$ ipython --no-banner

In [1]: import numpy as np

In [2]: np.set_printoptions(precision=3, suppress=True, linewidth=100)

In [3]: A2 = np.array([[-2, 3], [0, -1]])

In [4]: C = np.array([[-8, 4], [-6, -2]])

In [5]: X = np.kron(A2, C)

In [6]: X
Out[6]: 
array([[ 16,  -8, -24,  12],
       [ 12,   4, -18,  -6],
       [  0,   0,   8,  -4],
       [  0,   0,   6,   2]])

In [7]: O = X.astype(float).copy()

In [8]: for j in range(4):
   ...:     O[:, j] -= O[:, :j] @ (O[:, :j].T @ O[:, j])
   ...:     O[:, j] /= np.linalg.norm(O[:, j])
   ...: 

In [9]: np.round(O.T @ X, 3) + 0
Out[9]: 
array([[ 20.,  -4., -30.,   6.],
       [  0.,   8.,   0., -12.],
       [  0.,   0.,  10.,  -2.],
       [  0.,   0.,   0.,   4.]])

In [10]: np.round(O.T @ O, 3) + 0
Out[10]: 
array([[1., 0., 0., 0.],
       [0., 1., 0., 0.],
       [0., 0., 1., 0.],
       [0., 0., 0., 1.]])

In [11]: A2 = X[0, 0] * X[1:] - np.outer(X[1:, 0], X[0])

In [12]: A2
Out[12]: 
array([[   0,  160,    0, -240],
       [   0,    0,  128,  -64],
       [   0,    0,   96,   32]])

In [13]: np.flatnonzero(~A2.round(6).any(axis=1))
Out[13]: array([], dtype=int64)

In [14]: X[:, 0] / X[0, 0]
Out[14]: array([1.  , 0.75, 0.  , 0.  ])

In [15]: np.linalg.matrix_rank(A2), np.linalg.matrix_rank(X)
Out[15]: (np.int64(3), np.int64(4))

In [16]: proj = np.triu(np.array([[-2, 2, 2, -2], [3, -2, 1, 1], [1, 2, 1, -2], [0, 0, -3, 0]]), 1) + np.eye(4)

In [17]: A2 = proj @ X @ np.linalg.inv(proj)

In [18]: np.poly(A2)
Out[18]: array([    1.,   -30.,   400., -2400.,  6400.])

In [19]: np.trace(A2), np.trace(X)
Out[19]: (np.float64(30.0), np.int64(30))

In [20]: proj @ X - X @ proj
Out[20]: 
array([[ 24., -24., -56., -32.],
       [  0., -24., -14., -18.],
       [  0.,   0., -12.,  12.],
       [  0.,   0.,   0.,  12.]])

In [21]: A2 = X / np.sqrt((X ** 2).mean(axis=1, keepdims=True))

In [22]: np.linalg.matrix_rank(A2) == np.linalg.matrix_rank(X)
Out[22]: np.True_

In [23]: np.linalg.matrix_rank(X - X.mean(axis=1, keepdims=True))
Out[23]: np.int64(3)

In [24]: X - X.mean(axis=1, keepdims=True)
Out[24]: 
array([[ 17.,  -7., -23.,  13.],
       [ 14.,   6., -16.,  -4.],
       [ -1.,  -1.,   7.,  -5.],
       [ -2.,  -2.,   4.,   0.]])

In [25]: A2[1]
Out[25]: array([ 1.052,  0.351, -1.579, -0.526])

In [26]: rng = np.random.default_rng(187619)

In [27]: z = rng.permutation(4)

In [28]: A2 = X[:, z] * rng.choice([-1, 1], 4)

In [29]: A2
Out[29]: 
array([[  8, -16,  24, -12],
       [ -4, -12,  18,   6],
       [  0,   0,  -8,   4],
       [  0,   0,  -6,  -2]])

In [30]: U, _, vt = np.linalg.svd(X.T @ A2)

In [31]: np.round(U @ vt, 3) + 0
Out[31]: 
array([[ 0., -1.,  0.,  0.],
       [-1.,  0.,  0.,  0.],
       [ 0.,  0., -1.,  0.],
       [ 0.,  0.,  0., -1.]])

In [32]: np.round(np.linalg.lstsq(X, A2)[0], 3) + 0
Out[32]: 
array([[ 0., -1.,  0.,  0.],
       [-1.,  0.,  0.,  0.],
       [ 0.,  0., -1.,  0.],
       [ 0.,  0.,  0., -1.]])

In [33]: A = np.array([[3, 1, -2, -2, 3],
    ...:     [2, 1, -3, 3, -3],
    ...:     [0, -2, 3, 0, -1],
    ...:     [0, -1, -2, -2, -2]])

In [34]: A[0] = A[1]

In [35]: A
Out[35]: 
array([[ 2,  1, -3,  3, -3],
       [ 2,  1, -3,  3, -3],
       [ 0, -2,  3,  0, -1],
       [ 0, -1, -2, -2, -2]])

In [36]: A2 = np.array([[0, 0, 1], [0, 0, 1], [1, 0, 0], [0, 2, 1], [1, 0, 2]])

In [37]: np.linalg.matrix_rank(np.vstack([A, A2.T]))
Out[37]: np.int64(5)

In [38]: np.linalg.matrix_rank(A @ A2)
Out[38]: np.int64(3)

In [39]: A2 @ A
ValueError: matmul: Input operand 1 has a mismatch in its core dimension 0, with gufunc signature (n?,k),(k,m?)->(n?,m?) (size 4 is different from 3)


In [40]: np.einsum("ik,kj->ji", A, A2)
Out[40]: 
array([[-6, -6,  2, -4],
       [ 6,  6,  0, -4],
       [ 0,  0, -4, -7]])

In [41]: def softmax(z):
    ...:     e = np.exp(z - z.max(axis=-1, keepdims=True))
    ...:     return e / e.sum(axis=-1, keepdims=True)
    ...: 

In [42]: np.round(softmax(10 * A[1]), 3) + 0
Out[42]: array([0., 0., 0., 1., 0.])

In [43]: softmax(A[1])
Out[43]: array([0.244, 0.09 , 0.002, 0.663, 0.002])

In [44]: S = A @ A.T / np.sqrt(5)

In [45]: softmax(S)[1] @ A
Out[45]: array([ 2.,  1., -3.,  3., -3.])

In [46]: np.round(softmax(S + np.triu(np.full(S.shape, -np.inf), 1)), 3) + 0
Out[46]: 
array([[1.   , 0.   , 0.   , 0.   ],
       [0.5  , 0.5  , 0.   , 0.   ],
       [0.   , 0.   , 1.   , 0.   ],
       [0.026, 0.026, 0.001, 0.946]])

In [47]: softmax(S).round(6).argmax(axis=1)
Out[47]: array([0, 0, 2, 3])

In [48]: np.round(softmax(S), 3) + 0
Out[48]: 
array([[0.5  , 0.5  , 0.   , 0.   ],
       [0.5  , 0.5  , 0.   , 0.   ],
       [0.   , 0.   , 0.999, 0.001],
       [0.026, 0.026, 0.001, 0.946]])

In [49]: np.linalg.matrix_rank(A, rtol=0.1)
Out[49]: np.int64(3)

In [50]: [round(float(x), 3) for x in np.linalg.svd(A, compute_uv=False)[:3]]
Out[50]: [8.212, 3.507, 3.358]

In [51]: U, sv, vt = np.linalg.svd(A)

In [52]: sv.round(3) + 0
Out[52]: array([8.212, 3.507, 3.358, 0.   ])

In [53]: A2 = U[:, :3] @ np.diag(sv[:3]) @ vt[:3]

In [54]: np.linalg.matrix_rank(A, rtol=0.05)
Out[54]: np.int64(3)

In [55]: A2.round(3) + 0
Out[55]: 
array([[ 2.,  1., -3.,  3., -3.],
       [ 2.,  1., -3.,  3., -3.],
       [ 0., -2.,  3.,  0., -1.],
       [ 0., -1., -2., -2., -2.]])

In [56]: round(float(np.linalg.norm(A - A2, 2)), 3), round(float(sv[3]), 3)
Out[56]: (0.0, 0.0)

In [57]: np.round(np.abs(A - A2).max(), 3)
Out[57]: np.float64(0.0)

In [58]: U, sv, vt = np.linalg.svd(A)

In [59]: V = vt[:(sv > 1e-8).sum()]

In [60]: x0 = A[2] + 2 * A[0] + rng.integers(2) * np.eye(5)[3]

In [61]: x0
Out[61]: array([ 4.,  0., -3.,  6., -7.])

In [62]: np.linalg.matrix_rank(np.vstack([A, x0]))
Out[62]: np.int64(3)

In [63]: np.diag(V.T @ V)
Out[63]: array([0.152, 0.418, 0.862, 0.81 , 0.758])
